$ python -q
>>> import numpy as np
>>> np.set_printoptions(precision=2, suppress=True, linewidth=160, floatmode="fixed")
>>> def rnd(a):
...     return np.round(a, 2) + 0
... 
>>> E = np.array([[4, 5, 1, 1],
...     [3, 2, 1, 3],
...     [2, 4, 2, 5],
...     [2, 1, 0, 2],
...     [0, 3, 4, 5],
...     [2, 3, 2, 0],
...     [1, 1, 1, 4],
...     [3, 3, 5, 1]])
>>> print(E)
[[4 5 1 1]
 [3 2 1 3]
 [2 4 2 5]
 [2 1 0 2]
 [0 3 4 5]
 [2 3 2 0]
 [1 1 1 4]
 [3 3 5 1]]
>>> B = np.c_[E[:, :2] @ np.array([[-1, -2], [0, 2]]), np.array([2, 0, 1, 1, 2, 2, 0, 2])]
>>> print(B)
[[-4  2  2]
 [-3 -2  0]
 [-2  4  1]
 [-2 -2  1]
 [ 0  6  2]
 [-2  2  2]
 [-1  0  0]
 [-3  0  2]]
>>> print(np.linalg.matrix_rank(np.c_[E, B]))
5
>>> print(rnd(np.linalg.norm(np.linalg.qr(E)[0].T @ B, axis=0) ** 2 / ((B ** 2).sum(axis=0) + 1e-12)))
[1.00 1.00 0.91]
>>> w1 = np.array([[1, 0], [0, 1], [-1, 2], [1, 0]])
>>> coef = np.array([3, 0])
>>> act = np.maximum(E @ w1 + coef, 0)
>>> print(act)
[[ 7  7]
 [ 8  4]
 [ 8  8]
 [ 7  1]
 [ 4 11]
 [ 3  7]
 [ 7  3]
 [ 2 13]]
>>> Z = np.array([[1, -6, -1], [-5, 7, -8]])
>>> print((act @ Z).round(6).argmax(axis=1))
[1 0 1 0 1 1 0 1]
>>> print(act @ Z)
[[ -28    7  -63]
 [ -12  -20  -40]
 [ -32    8  -72]
 [   2  -35  -15]
 [ -51   53  -92]
 [ -32   31  -59]
 [  -8  -21  -31]
 [ -63   79 -106]]
>>> proj = E @ np.linalg.solve(E.T @ E, E.T)
>>> print(rnd(np.linalg.eigvalsh(proj)))
[0.00 0.00 0.00 0.00 1.00 1.00 1.00 1.00]
>>> print(np.allclose(proj @ proj, proj))
True
